$ python3 -q
>>> import numpy as np
>>> import numpy.linalg as la
>>> np.set_printoptions(precision=1, suppress=True, linewidth=160)
>>> def rd(a):
...     return np.round(a, 1) + 0
... 
>>> m1 = np.load("data.npy")
>>> m1
array([[16, 13, 21],
       [13, 18, 18],
       [21, 18, 32]])
>>> x0 = np.ones(3)
>>> for _ in range(7):
...     x0 = m1 @ x0
...     x0 /= la.norm(x0)
...     print(round(x0 @ m1 @ x0, 1))
... 
58.6
58.6
58.6
58.6
58.6
58.6
58.6
>>> rd(la.eigvalsh(m1)[-1])
np.float64(58.6)
>>> L = la.cholesky(m1)
>>> L @ L.T
array([[16., 13., 21.],
       [13., 18., 18.],
       [21., 18., 32.]])
>>> vals, evecs = la.eigh(m1)
>>> np.abs(evecs[:, -1]).round(6).argmax()
np.int64(2)
>>> vals.sum(), np.trace(m1)
(np.float64(66.0), np.int64(66))
>>> rd(np.abs(evecs[:, -1]))
array([0.5, 0.5, 0.7])
>>> rd(vals)
array([ 1.5,  5.9, 58.6])
>>> np.unique(vals.round(6) + 0, return_counts=True)[1]
array([1, 1, 1])
>>> rd(evecs.T @ evecs)
array([[1., 0., 0.],
       [0., 1., 0.],
       [0., 0., 1.]])
>>> J = np.load("layer14.npy")
>>> J
array([[ 2.1, -2. , -3. , -2. , -2. ,  1. ],
       [ 3. , -1.9,  3. ,  2. , -1. , -3. ],
       [ 0. , -3. ,  1.1,  3. , -2. ,  2. ],
       [ 2. ,  3. , -2. ,  1.1, -1. , -2. ],
       [-2. ,  3. ,  3. ,  0. ,  1.1,  3. ],
       [ 2. , -2. , -3. , -2. , -2. ,  1.1]])
>>> Y = J / la.norm(J, axis=1, keepdims=True)
>>> C2 = Y @ Y.T
>>> rd(np.degrees(np.arccos(np.clip(C2[5, 4], -1, 1))))
np.float64(128.0)
>>> la.norm(J, axis=1).argmax()
np.int64(1)
>>> rd(la.norm(J[0] - J[5]))
np.float64(0.1)
>>> rd(la.norm(J[0], 1)), rd(la.norm(J[0], np.inf))
(np.float64(12.1), np.float64(3.0))
>>> rd(la.norm(J, axis=1))
array([5.1, 6. , 5.2, 4.8, 5.7, 5.1])
>>> J[0] @ J[5]
np.float64(26.3)
>>> left, sigma, Vh = la.svd(J)
>>> np.argmax(sigma[:-1] / (sigma[1:] + 1e-6)) + 1
np.int64(5)
>>> Y = left[:, :5] @ np.diag(sigma[:5]) @ Vh[:5]
>>> la.matrix_rank(Y)
np.int64(5)
>>> la.matrix_rank(J, rtol=0.05)
np.int64(5)
>>> rd(np.abs(J - Y).max())
np.float64(0.0)
>>> rd(la.norm(J - Y) / la.norm(J))
np.float64(0.0)
>>> u, r1 = J[2], J[5]
>>> u @ r1
np.float64(2.9)
>>> pr = (u @ r1) / (u @ u) * u
>>> rd((r1 - pr) @ u)
np.float64(0.0)
>>> rd(la.norm(u + r1) ** 2 + la.norm(u - r1) ** 2)
np.float64(106.8)
>>> A = np.load("arr.npy")
>>> A
array([[2, 0, 0, 0],
       [0, 1, 0, 0],
       [0, 0, 0, 0],
       [0, 0, 0, 3]])
>>> r = la.matrix_rank(A)
>>> r
np.int64(3)
>>> N = la.svd(A)[2][r:].T
>>> [int(la.matrix_rank(A[:i])) for i in range(1, len(A) + 1)]
[1, 2, 2, 3]
>>> N.shape
(4, 1)
>>> [int(la.matrix_rank(np.delete(A, i, axis=0))) for i in range(4)]
[2, 2, 3, 2]
>>> np.allclose(A @ N, 0)
True
>>> N @ N.T
array([[0., 0., 0., 0.],
       [0., 0., 0., 0.],
       [0., 0., 1., 0.],
       [0., 0., 0., 0.]])
>>> A @ N
array([[0.],
       [0.],
       [0.],
       [0.]])
>>> la.matrix_rank(A.T @ A), la.matrix_rank(A @ A.T)
(np.int64(3), np.int64(3))
>>> C2 = A.T @ A
>>> C2
array([[4, 0, 0, 0],
       [0, 1, 0, 0],
       [0, 0, 0, 0],
       [0, 0, 0, 9]])
>>> rd(la.eigvalsh(C2)[::-1])
array([9., 4., 1., 0.])
>>> np.allclose(C2, C2.T)
True
>>> (A @ A.T).shape
(4, 4)
>>> mat = np.load("run11.npy")
>>> mat
array([[ 2,  2,  2,  2,  2],
       [ 2,  4,  4,  4,  4],
       [ 2,  4,  6,  6,  6],
       [ 2,  4,  6,  8,  8],
       [ 2,  4,  6,  8, 10]])
>>> Y = np.array([[-5, -1, -1], [-1, -3, 4]])
>>> cent = np.kron(Y, mat)
>>> cent
array([[-10, -10, -10, -10, -10,  -2,  -2,  -2,  -2,  -2,  -2,  -2,  -2,  -2,  -2],
       [-10, -20, -20, -20, -20,  -2,  -4,  -4,  -4,  -4,  -2,  -4,  -4,  -4,  -4],
       [-10, -20, -30, -30, -30,  -2,  -4,  -6,  -6,  -6,  -2,  -4,  -6,  -6,  -6],
       [-10, -20, -30, -40, -40,  -2,  -4,  -6,  -8,  -8,  -2,  -4,  -6,  -8,  -8],
       [-10, -20, -30, -40, -50,  -2,  -4,  -6,  -8, -10,  -2,  -4,  -6,  -8, -10],
       [ -2,  -2,  -2,  -2,  -2,  -6,  -6,  -6,  -6,  -6,   8,   8,   8,   8,   8],
       [ -2,  -4,  -4,  -4,  -4,  -6, -12, -12, -12, -12,   8,  16,  16,  16,  16],
       [ -2,  -4,  -6,  -6,  -6,  -6, -12, -18, -18, -18,   8,  16,  24,  24,  24],
       [ -2,  -4,  -6,  -8,  -8,  -6, -12, -18, -24, -24,   8,  16,  24,  32,  32],
       [ -2,  -4,  -6,  -8, -10,  -6, -12, -18, -24, -30,   8,  16,  24,  32,  40]])
>>> cent.shape
(10, 15)
>>> Q, Rm = la.qr(mat)
>>> rd(np.abs(np.diag(Rm)))
array([4.5, 1.8, 1.7, 1.6, 1.4])
>>> rd(np.trace(Q @ Q.T))
np.float64(5.0)
>>> rd(Q)
array([[-0.4,  0.9,  0. ,  0. ,  0. ],
       [-0.4, -0.2,  0.9,  0. ,  0. ],
       [-0.4, -0.2, -0.3,  0.8,  0. ],
       [-0.4, -0.2, -0.3, -0.4, -0.7],
       [-0.4, -0.2, -0.3, -0.4,  0.7]])
>>> Q.shape, Rm.shape
((5, 5), (5, 5))
>>> vals, evecs = la.eig(mat)
>>> rd(np.sort(la.eigvals(la.inv(mat))))
array([0. , 0.3, 0.9, 1.4, 1.8])
>>> rd(vals)
array([24.7,  2.9,  1.2,  0.7,  0.5])
>>> rd(np.sort(la.eigvals(mat @ mat)))
array([  0.3,   0.5,   1.4,   8.4, 609.5])
>>> Y = la.inv(mat)
>>> (np.abs(Y) > 1e-9).astype(int)
array([[1, 1, 0, 0, 0],
       [1, 1, 1, 0, 0],
       [0, 1, 1, 1, 0],
       [0, 0, 1, 1, 1],
       [0, 0, 0, 1, 1]])
>>> rd(la.inv(Y))
array([[ 2.,  2.,  2.,  2.,  2.],
       [ 2.,  4.,  4.,  4.,  4.],
       [ 2.,  4.,  6.,  6.,  6.],
       [ 2.,  4.,  6.,  8.,  8.],
       [ 2.,  4.,  6.,  8., 10.]])
>>> rd(la.det(mat) * la.det(Y))
np.float64(1.0)
>>> Y
array([[ 1. , -0.5,  0. ,  0. ,  0. ],
       [-0.5,  1. , -0.5,  0. ,  0. ],
       [ 0. , -0.5,  1. , -0.5,  0. ],
       [ 0. ,  0. , -0.5,  1. , -0.5],
       [ 0. ,  0. ,  0. , -0.5,  0.5]])
>>> rd(la.det(mat) * Y)
array([[ 32., -16.,   0.,   0.,   0.],
       [-16.,  32., -16.,   0.,   0.],
       [  0., -16.,  32., -16.,   0.],
       [  0.,   0., -16.,  32., -16.],
       [  0.,   0.,   0., -16.,  16.]])
